$ python3 -q
>>> import numpy as np
>>> np.set_printoptions(precision=1, suppress=True, linewidth=140, sign=" ")
>>> def rnd(a):
...     return np.round(a, 1) + 0
... 
>>> m1 = np.loadtxt("run12.csv", delimiter=",")
>>> rnd(m1)
array([[-0.9, -0.5, -0.1],
       [ 0.1,  0. , -0.8],
       [ 0.1,  0. , -0.6],
       [ 0.5, -0.8,  0.1],
       [ 0.1, -0.5, -0.2]])
>>> # keeps lengths
>>> rnd(np.linalg.svd(m1, compute_uv=False))
array([ 1.,  1.,  1.])
>>> rnd(np.linalg.norm(m1, axis=0))
array([ 1.,  1.,  1.])
>>> rnd(m1[:, 1] @ m1[:, 0])
np.float64(0.0)
>>> rnd(m1.T @ m1)
array([[ 1.,  0.,  0.],
       [ 0.,  1.,  0.],
       [ 0.,  0.,  1.]])
>>> r0, v = m1[2], m1[4]
>>> rnd(r0 @ v)
np.float64(0.1)
>>> print(rnd(r0 @ r0))
0.3
>>> pr = (r0 @ v) / (r0 @ r0) * r0
>>> rnd(np.linalg.norm(r0 + v) ** 2 + np.linalg.norm(r0 - v) ** 2)
np.float64(1.1)
>>> print(rnd(v - pr))
[ 0.  -0.5  0. ]
>>> B = np.array([[-5, 3, -5, -1, -4],
...     [3, 1, 4, -3, 1],
...     [-1, -2, 4, 5, 3],
...     [1, 3, -2, -2, 4],
...     [4, -1, 2, -5, 4]])
>>> X = B + B.T
>>> X
array([[-10,   6,  -6,   0,   0],
       [  6,   2,   2,   0,   0],
       [ -6,   2,   8,   3,   5],
       [  0,   0,   3,  -4,  -1],
       [  0,   0,   5,  -1,   8]])
>>> rnd(np.linalg.eigvalsh(X).min())
np.float64(-14.4)
>>> [round(float(np.linalg.det(X[:i, :i])), 2) + 0 for i in range(1, 6)]
[-10.0, -56.0, -624.0, 3000.0, 20704.0]
>>> w, evecs = np.linalg.eig(X)
>>> rnd(np.sort(np.linalg.eigvals(X.T)))
array([-14.4,  -4.8,   4.3,   4.9,  14. ])
>>> print(rnd(w))
[-14.4  14.   -4.8   4.9   4.3]
>>> rnd(np.sort(np.linalg.eigvals(X @ X)))
array([  18.9,   23. ,   24.3,  195.3,  208.6])
>>> w, evecs = np.linalg.eigvalsh(X)
Traceback (most recent call last):
  File "<python-input-25>", line 1, in <module>
    w, evecs = np.linalg.eigvalsh(X)
    ^^^^^^^^
ValueError: too many values to unpack (expected 2)
>>> w, evecs = np.linalg.eigh(X)
>>> rnd(np.linalg.eigvalsh(X @ X))
array([  18.9,   23. ,   24.3,  195.3,  208.6])
>>> rnd(evecs.T @ evecs)
array([[ 1.,  0.,  0.,  0.,  0.],
       [ 0.,  1.,  0.,  0.,  0.],
       [ 0.,  0.,  1.,  0.,  0.],
       [ 0.,  0.,  0.,  1.,  0.],
       [ 0.,  0.,  0.,  0.,  1.]])
>>> print(rnd(evecs @ np.diag(w) @ evecs.T))
[[-10.   6.  -6.   0.   0.]
 [  6.   2.   2.   0.   0.]
 [ -6.   2.   8.   3.   5.]
 [  0.   0.   3.  -4.  -1.]
 [  0.   0.   5.  -1.   8.]]
>>> np.abs(evecs[:, -1]).round(6).argmax()
np.int64(2)
>>> rnd(evecs.T @ X @ evecs)
array([[-14.4,   0. ,   0. ,   0. ,   0. ],
       [  0. ,  -4.8,   0. ,   0. ,   0. ],
       [  0. ,   0. ,   4.3,   0. ,   0. ],
       [  0. ,   0. ,   0. ,   4.9,   0. ],
       [  0. ,   0. ,   0. ,   0. ,  14. ]])
>>> rnd(w.sum()), np.trace(X)
(np.float64(4.0), np.int64(4))
>>> M = np.load("x.npy")
>>> M
array([[ 0,  2,  3,  1],
       [ 0,  0,  1,  0],
       [ 0,  0,  0,  1],
       [ 0,  0,  0,  0]])
>>> # triangular, det is the product of the diagonal
>>> hat = np.triu(np.array([[5, -9, 5, 2], [-8, -4, 3, -3], [5, 1, -8, 3], [3, -6, 9, -8]]), 1) + np.eye(4)
>>> B = hat @ M @ np.linalg.inv(hat)
>>> print(np.trace(B), np.trace(M))
0.0 0
>>> feats = np.load("mat.npy")
>>> feats
array([[ 0,  0,  0],
       [ 0,  0,  1],
       [ 0,  1,  0]])
>>> def softmax(z):
...     e = np.exp(z - z.max(axis=-1, keepdims=True))
...     return e / e.sum(axis=-1, keepdims=True)
... 
>>> rnd(softmax(feats[2] + -3))
array([ 0.2,  0.6,  0.2])
>>> print(rnd(softmax(10 * feats[2])))
[ 0.  1.  0.]
>>> att = feats @ feats.T / np.sqrt(3)
>>> print(rnd(softmax(att)[2] @ feats))
[ 0.   0.5  0.3]
>>> B = np.array([[2, -1], [2, -2]])
>>> C = np.kron(B, feats)
>>> rnd(np.linalg.norm(C, 2)), rnd(np.linalg.norm(B, 2) * np.linalg.norm(feats, 2))
(np.float64(3.6), np.float64(3.6))
>>> np.linalg.matrix_rank(C)
np.int64(4)
>>> C
array([[ 0,  0,  0,  0,  0,  0],
       [ 0,  0,  2,  0,  0, -1],
       [ 0,  2,  0,  0, -1,  0],
       [ 0,  0,  0,  0,  0,  0],
       [ 0,  0,  2,  0,  0, -2],
       [ 0,  2,  0,  0, -2,  0]])
>>> K = np.load("a.npy")
>>> K
array([[60.2, 20.2, -0.6, 60.6],
       [61. , 20.8,  0.7, 59.8],
       [61.1, 19.2,  0.5, 61.4],
       [59.8, 21. ,  0.1, 59.2],
       [59.4, 21. , -0.2, 59.6],
       [59.3, 21.6,  1.6, 59.9],
       [60.8, 20.3, -0.4, 59.9],
       [58.1, 19.4, -0.4, 61.3],
       [58.6, 21.3, -1.8, 61. ],
       [60.1, 20.1,  1.3, 60. ],
       [60.6, 19.8, -1.2, 59.5],
       [60. , 19.9, -1.2, 59.5],
       [59.3, 21.2, -0.1, 61.1],
       [61.1, 20.8,  0.3, 58.2],
       [61.4, 18.2,  1.5, 59.7]])
>>> cen = (K - K.mean(axis=0)) / K.std(axis=0)
>>> np.argwhere(np.abs(cen) > 2)
array([[  7,   0],
       [ 13,   3],
       [ 14,   1]])
>>> c = np.linalg.lstsq(np.delete(cen, 1, axis=1), cen[:, 1])[0]
>>> print(rnd(c))
[-0.6  0.  -0.4]
>>> arr = np.load("data.npy")
>>> arr
array([[ 1,  0],
       [ 2,  3]])
>>> vec = np.array([0, -1])
>>> target = arr @ vec
>>> target
array([ 0, -3])
>>> rnd(np.linalg.solve(arr, target + arr[:, 0]))
array([ 1., -1.])
>>> rnd(np.linalg.solve(arr.T, arr[0]))
array([ 1.,  0.])
>>> w, evecs = np.linalg.eig(arr)
>>> w
array([ 3.,  1.])
>>> arr @ evecs[:, 0] - w[0] * evecs[:, 0]
array([ 0.,  0.])
>>> rnd(np.sort(np.linalg.eigvals(arr.T)))
array([ 1.,  3.])
>>> rnd(np.sort(np.linalg.eigvals(np.linalg.inv(arr))))
array([ 0.3,  1. ])
>>> rng = np.random.default_rng(453972)
>>> B = arr + rng.integers(-2, 3, (2, 1)) @ rng.integers(-2, 3, (1, 2))
>>> B
array([[ 1,  1],
       [ 2,  3]])
>>> np.linalg.matrix_rank(B - arr, tol=1e-8)
np.int64(1)
>>> print(np.abs(B - arr).sum(axis=1))
[ 1  0]
>>> B - arr
array([[ 0,  1],
       [ 0,  0]])
>>> rnd(np.linalg.svd(B - arr, compute_uv=False))
array([ 1.,  0.])
>>> C = np.array([[2, 0, 2]])
>>> data = rng.normal(size=(13, 1)) @ C + np.array([-9, -3, 7])
>>> rnd(data)
array([[ -9. ,  -3. ,   7. ],
       [-13.2,  -3. ,   2.8],
       [ -8.8,  -3. ,   7.2],
       [ -7.5,  -3. ,   8.5],
       [-12.1,  -3. ,   3.9],
       [ -6.9,  -3. ,   9.1],
       [ -9.3,  -3. ,   6.7],
       [-11. ,  -3. ,   5. ],
       [ -7.5,  -3. ,   8.5],
       [ -6.8,  -3. ,   9.2],
       [-10.1,  -3. ,   5.9],
       [-11.4,  -3. ,   4.6],
       [-12.5,  -3. ,   3.5]])
>>> U, s, Vt = np.linalg.svd(data)
>>> print(np.argmax(s[:-1] / (s[1:] + 1e-6)) + 1)
2
>>> B = U[:, :2] @ np.diag(s[:2]) @ Vt[:2]
>>> rnd(np.linalg.norm(data - B, 2)), rnd(s[2])
(np.float64(0.0), np.float64(0.0))
>>> w1 = np.array([[5, 4, 3, 2, 2, 2], [5, 3, 1, 0, 2, 4], [0, 2, 2, 5, 1, 1]])
>>> c = np.array([1, 2, 2, 0, 2, 1])
>>> hid = np.maximum(data @ w1 + c, 0)
>>> rnd(hid)
array([[  0. ,   0. ,   0. ,  16.8,   0. ,   0. ],
       [  0. ,   0. ,   0. ,   0. ,   0. ,   0. ],
       [  0. ,   0. ,   0. ,  18.2,   0. ,   0. ],
       [  0. ,   0. ,   0. ,  27.8,   0. ,   0. ],
       [  0. ,   0. ,   0. ,   0. ,   0. ,   0. ],
       [  0. ,   0. ,   0. ,  31.7,   0. ,   0. ],
       [  0. ,   0. ,   0. ,  15. ,   0. ,   0. ],
       [  0. ,   0. ,   0. ,   3.1,   0. ,   0. ],
       [  0. ,   0. ,   0. ,  27.2,   0. ,   0. ],
       [  0. ,   0. ,   0. ,  32.3,   0. ,   0. ],
       [  0. ,   0. ,   0. ,   9.6,   0. ,   0. ],
       [  0. ,   0. ,   0. ,   0.4,   0. ,   0. ],
       [  0. ,   0. ,   0. ,   0. ,   0. ,   0. ]])
>>> np.linalg.matrix_rank(hid)
np.int64(1)
>>> (hid > 0).astype(int)
array([[ 0,  0,  0,  1,  0,  0],
       [ 0,  0,  0,  0,  0,  0],
       [ 0,  0,  0,  1,  0,  0],
       [ 0,  0,  0,  1,  0,  0],
       [ 0,  0,  0,  0,  0,  0],
       [ 0,  0,  0,  1,  0,  0],
       [ 0,  0,  0,  1,  0,  0],
       [ 0,  0,  0,  1,  0,  0],
       [ 0,  0,  0,  1,  0,  0],
       [ 0,  0,  0,  1,  0,  0],
       [ 0,  0,  0,  1,  0,  0],
       [ 0,  0,  0,  1,  0,  0],
       [ 0,  0,  0,  0,  0,  0]])
>>> C = np.array([[0, -1], [-2, -1], [0, 2], [0, 1], [1, 1], [1, 1]])
>>> rnd(hid @ C)
array([[  0. ,  16.8],
       [  0. ,   0. ],
       [  0. ,  18.2],
       [  0. ,  27.8],
       [  0. ,   0. ],
       [  0. ,  31.7],
       [  0. ,  15. ],
       [  0. ,   3.1],
       [  0. ,  27.2],
       [  0. ,  32.3],
       [  0. ,   9.6],
       [  0. ,   0.4],
       [  0. ,   0. ]])
>>> print((hid @ C).round(6).argmax(axis=1))
[ 1  0  1  1  0  1  1  1  1  1  1  1  0]
>>> w1 @ C
array([[-4,  3],
       [ 0,  0],
       [-2,  9]])
>>> B = np.array([[2, 4, 3], [-3, 5, -1], [3, -5, -1]])
>>> np.linalg.matrix_rank(np.vstack([data, B.T]))
np.int64(3)
>>> rnd(np.einsum("ij,ij->i", data, data))
array([ 139.1,  191.7,  138.4,  137.6,  170. ,  139.4,  140.3,  154.9,  137.4,  139.8,  145.5,  159.7,  178. ])
>>> rnd(np.einsum("ij->j", data))
array([-126.1,  -39. ,   81.9])
>>> print(np.vstack([data, B.T]).shape)
(16, 3)
>>> np.linalg.matrix_rank(data @ B)
np.int64(2)
>>> vec = np.array([-2, -1, -1])
>>> h = np.maximum(data @ vec, 0)
>>> print(rnd(np.maximum(data @ vec, 0) - np.maximum(-data @ vec, 0)))
[ 14.1  26.7  13.5   9.4  23.2   7.7  14.9  20.    9.6   7.4  17.2  21.1  24.6]
>>> rnd(h)
array([ 14.1,  26.7,  13.5,   9.4,  23.2,   7.7,  14.9,  20. ,   9.6,   7.4,  17.2,  21.1,  24.6])
>>> np.flatnonzero(h > 1e-9)
array([  0,   1,   2,   3,   4,   5,   6,   7,   8,   9,  10,  11,  12])
>>> rnd(np.tanh(data @ vec))
array([ 1.,  1.,  1.,  1.,  1.,  1.,  1.,  1.,  1.,  1.,  1.,  1.,  1.])
>>> rnd(data.T @ h)
array([-2204.2,  -628. ,  1145.2])
>>> mat = np.array([[-1.7, 0.0, -5.0], [0.0, 0.3, -2.0], [-2.0, 0.0, -4.7]])
>>> w, evecs = np.linalg.eig(mat)
>>> mat @ evecs[:, 0] - w[0] * evecs[:, 0]
array([ 0.,  0.,  0.])
>>> print(rnd(np.sort(np.linalg.eigvals(mat @ mat))))
[  0.1   0.1  44.9]
>>> rnd(w)
array([ 0.3,  0.3, -6.7])
>>> lab = rng.permutation(3)
>>> print(lab)
[ 2  1  0]
>>> B = mat[lab][:, lab]
>>> rnd(np.trace(B))
np.float64(-6.1)
>>> rnd(np.linalg.eigvals(mat).sum().real)
np.float64(-6.1)
>>> print(np.kron(np.eye(2, dtype=int), mat))
[[-1.7  0.  -5.  -0.   0.  -0. ]
 [ 0.   0.3 -2.   0.   0.  -0. ]
 [-2.   0.  -4.7 -0.   0.  -0. ]
 [-0.   0.  -0.  -1.7  0.  -5. ]
 [ 0.   0.  -0.   0.   0.3 -2. ]
 [-0.   0.  -0.  -2.   0.  -4.7]]
>>> rnd(np.poly(mat))
array([ 1. ,  6.1, -3.9,  0.6])
>>> U, s, Vt = np.linalg.svd(M)
>>> evecs = Vt[:(s > 1e-8).sum()]
>>> vec = M[3] + -2 * M[1] + rng.integers(2) * np.eye(4)[0]
>>> vec
array([ 1.,  0., -2.,  0.])
>>> rnd(np.linalg.norm(vec - evecs.T @ evecs @ vec))
np.float64(1.0)
>>> rnd(np.diag(evecs.T @ evecs))
array([ 0.,  1.,  1.,  1.])
